$ python3 -q
>>> import numpy as np
>>> np.set_printoptions(precision=1, suppress=True, linewidth=120)
>>> def rd(a):
...     return np.round(a, 1) + 0
... 
>>> F = 0.2 ** np.abs(np.subtract.outer(np.arange(4), np.arange(4)))
>>> rd(F)
array([[1. , 0.2, 0. , 0. ],
       [0.2, 1. , 0.2, 0. ],
       [0. , 0.2, 1. , 0.2],
       [0. , 0. , 0.2, 1. ]])
>>> # equal to its transpose
>>> vals, evecs = np.linalg.eigh(F)
>>> x = np.array([2, 0, 0, 3])
>>> rd(np.linalg.eigvalsh(F[1:, 1:]))
array([0.7, 1. , 1.3])
>>> rd(evecs * np.sqrt(vals) @ evecs.T)
array([[1. , 0.1, 0. , 0. ],
       [0.1, 1. , 0.1, 0. ],
       [0. , 0.1, 1. , 0.1],
       [0. , 0. , 0.1, 1. ]])
>>> rd(x @ F @ x)
np.float64(13.1)
>>> (np.sign(evecs[:, -1].round(6)) == np.sign(evecs[0, -1].round(6))).astype(int)
array([1, 1, 1, 1])
>>> feats = np.load("arr.npy")
>>> feats
array([[  3.5,  -0.9,  -5.9,   1.1,   0.2,   3.4,   5.1,  -6.1],
       [ -7.1,   5.7,   7.3,  -3.6,   0.3,  -3.6,  -5.6,   4.2],
       [  5. , -11.7,   3.8,   3.5,  -2.2,  -2.9,  -4.8,  11.2],
       [-15.1,  19.1,   7.1,  -7.9,   1.8,  -2.7,  -4.8,  -4.2],
       [  0.7,   2. ,  -3.4,  -0.5,   1. ,   2.5,   3.3,  -5.5],
       [  5.8,  -4.4,  -5.8,   2.7,   0.4,   3.2,   4.8,  -3.5],
       [  7.1,  -4.1,  -7.4,   2.3,   0.1,   4.3,   6.3,  -5.5],
       [  1.1,  -4.1,   1.3,   1.6,  -0.9,  -0.6,  -1.4,   3.7],
       [ -8.9,  16. ,   0. ,  -6. ,   1.9,   0.5,   2.1, -10.8],
       [  5.7,  -5.8,  -4.1,   3.1,  -0.6,   2.5,   3.1,  -0.6],
       [  1.8,   2.6,  -5.5,   0.5,   0.5,   3.3,   5. ,  -7.2],
       [ -0.2,  -6.2,   6.6,   1.3,  -1.2,  -4.1,  -6.1,  10.7],
       [-11.6,   9.5,   8.9,  -5.4,   0.4,  -5.4,  -8. ,   4.4],
       [ 14. , -16.4,  -8.5,   7.3,  -1.3,   3.4,   5.3,   1.9],
       [ -1.5,   6.4,  -3. ,  -2.3,   1.5,   2.4,   3.3,  -8.2],
       [ -2.8,  10.5,  -4.8,  -3.2,   1.7,   3.2,   5.2, -11.9],
       [ 11.9, -10.5,  -9.9,   5.7,  -0.3,   5.3,   8.2,  -4.6],
       [ -6.2,   4.4,   5.6,  -2.7,   0.8,  -3.3,  -5. ,   4. ],
       [  4.8,  -5.4,  -4.1,   2.9,  -0.5,   2. ,   3.1,  -0.9],
       [ -4.9,   4. ,   4.4,  -3. ,   0.3,  -2.7,  -3.4,   2.1],
       [  5.3,  -0.5,  -8.5,   1.8,   0.7,   4.3,   7.8,  -9.3],
       [-12.3,  17.5,   4.5,  -6.9,   1.6,  -1.6,  -2.8,  -7.1],
       [ -1.9,  -3.7,   7.1,  -0.1,  -1. ,  -3.8,  -6.7,  10.1],
       [ -4.7,   1.5,   6. ,  -1.8,   0. ,  -3.6,  -6. ,   6. ],
       [ -2.9,   8.1,  -2.3,  -2.3,   0.7,   1.9,   2.5,  -7.7],
       [  6.5, -10.1,  -0.9,   4.1,  -1.1,  -0.2,  -0.1,   5.4],
       [ -0.3,  -0.8,   1.7,   0.2,  -0.4,  -1.1,  -1.6,   2.5],
       [ -6.4,   6.2,   5.3,  -3.6,   0.4,  -2.3,  -4.7,   2.4],
       [-12.4,  17.3,   3.1,  -6.9,   1.8,  -0.7,  -1.6,  -8.1],
       [  1.4,   4.8,  -6.6,   0. ,   1.3,   4.8,   7.3, -11.1],
       [  5.7, -10.8,   0.5,   3.6,  -1.1,  -0.8,  -1.7,   7.3],
       [ -1.6,   2.1,   2.4,  -0.8,  -0.1,  -1.2,  -2.4,   1.8]])
>>> P = feats @ np.linalg.solve(feats.T @ feats, feats.T)
>>> rd(np.trace(P))
np.float64(8.0)
>>> rd(np.diag(P))
array([0.2, 0.2, 0.4, 0.3, 0.2, 0.2, 0.3, 0.2, 0.3, 0.1, 0.2, 0.2, 0.4, 0.4, 0.3, 0.2, 0.2, 0.4, 0.1, 0.3, 0.3, 0.5,
       0.2, 0.2, 0.2, 0.1, 0. , 0.3, 0.3, 0.3, 0.2, 0.4])
>>> np.allclose(P @ P, P)
True
